% python3 -q
>>> import numpy as np
>>> np.set_printoptions(precision=3, suppress=True, linewidth=120, sign=" ")
>>> E = np.loadtxt("block5.csv", delimiter=",")
>>> E
array([[ 0., -2., -2.,  1., -1.,  0., -2.,  2.,  0.,  0.],
       [ 1.,  2.,  0.,  0.,  2.,  1.,  2., -1.,  0.,  0.],
       [ 2.,  1.,  2.,  1., -1.,  1.,  2.,  2.,  0.,  0.],
       [ 2.,  0., -2., -1., -1., -2., -1., -2.,  0.,  0.],
       [-2., -2.,  1., -1.,  2.,  1., -2., -2.,  0.,  0.],
       [ 2.,  2.,  1.,  1.,  2.,  1., -1.,  1.,  0.,  0.],
       [ 1., -1., -2.,  2.,  1., -1.,  1.,  2.,  0.,  0.],
       [ 0., -2.,  1., -1.,  0.,  0.,  2.,  2.,  0.,  0.],
       [ 0.,  0.,  0.,  0.,  0.,  0.,  0.,  0., -5.,  3.],
       [ 0.,  0.,  0.,  0.,  0.,  0.,  0.,  0.,  4.,  0.]])
>>> u = np.array([2, -1, 0, 0, -1, 1, -1, 0, -2, 1])
>>> B = E + np.outer(u, np.eye(10)[9])
>>> round(float(np.linalg.det(B) / np.linalg.det(E)), 3), round(1 + np.linalg.solve(E, u)[9], 3)
(0.75, np.float64(0.75))
>>> B
array([[ 0., -2., -2.,  1., -1.,  0., -2.,  2.,  0.,  2.],
       [ 1.,  2.,  0.,  0.,  2.,  1.,  2., -1.,  0., -1.],
       [ 2.,  1.,  2.,  1., -1.,  1.,  2.,  2.,  0.,  0.],
       [ 2.,  0., -2., -1., -1., -2., -1., -2.,  0.,  0.],
       [-2., -2.,  1., -1.,  2.,  1., -2., -2.,  0., -1.],
       [ 2.,  2.,  1.,  1.,  2.,  1., -1.,  1.,  0.,  1.],
       [ 1., -1., -2.,  2.,  1., -1.,  1.,  2.,  0., -1.],
       [ 0., -2.,  1., -1.,  0.,  0.,  2.,  2.,  0.,  0.],
       [ 0.,  0.,  0.,  0.,  0.,  0.,  0.,  0., -5.,  1.],
       [ 0.,  0.,  0.,  0.,  0.,  0.,  0.,  0.,  4.,  1.]])
>>> x = np.array([4, 4, 2, 0, 4, 1, 1, 3, 5, 5])
>>> E * x
array([[  0.,  -8.,  -4.,   0.,  -4.,   0.,  -2.,   6.,   0.,   0.],
       [  4.,   8.,   0.,   0.,   8.,   1.,   2.,  -3.,   0.,   0.],
       [  8.,   4.,   4.,   0.,  -4.,   1.,   2.,   6.,   0.,   0.],
       [  8.,   0.,  -4.,  -0.,  -4.,  -2.,  -1.,  -6.,   0.,   0.],
       [ -8.,  -8.,   2.,  -0.,   8.,   1.,  -2.,  -6.,   0.,   0.],
       [  8.,   8.,   2.,   0.,   8.,   1.,  -1.,   3.,   0.,   0.],
       [  4.,  -4.,  -4.,   0.,   4.,  -1.,   1.,   6.,   0.,   0.],
       [  0.,  -8.,   2.,  -0.,   0.,   0.,   2.,   6.,   0.,   0.],
       [  0.,   0.,   0.,   0.,   0.,   0.,   0.,   0., -25.,  15.],
       [  0.,   0.,   0.,   0.,   0.,   0.,   0.,   0.,  20.,   0.]])
>>> (E @ x).argmax()
np.int64(5)
>>> np.linalg.norm(E @ x) <= np.linalg.norm(E, 2) * np.linalg.norm(x) + 1e-9
np.True_
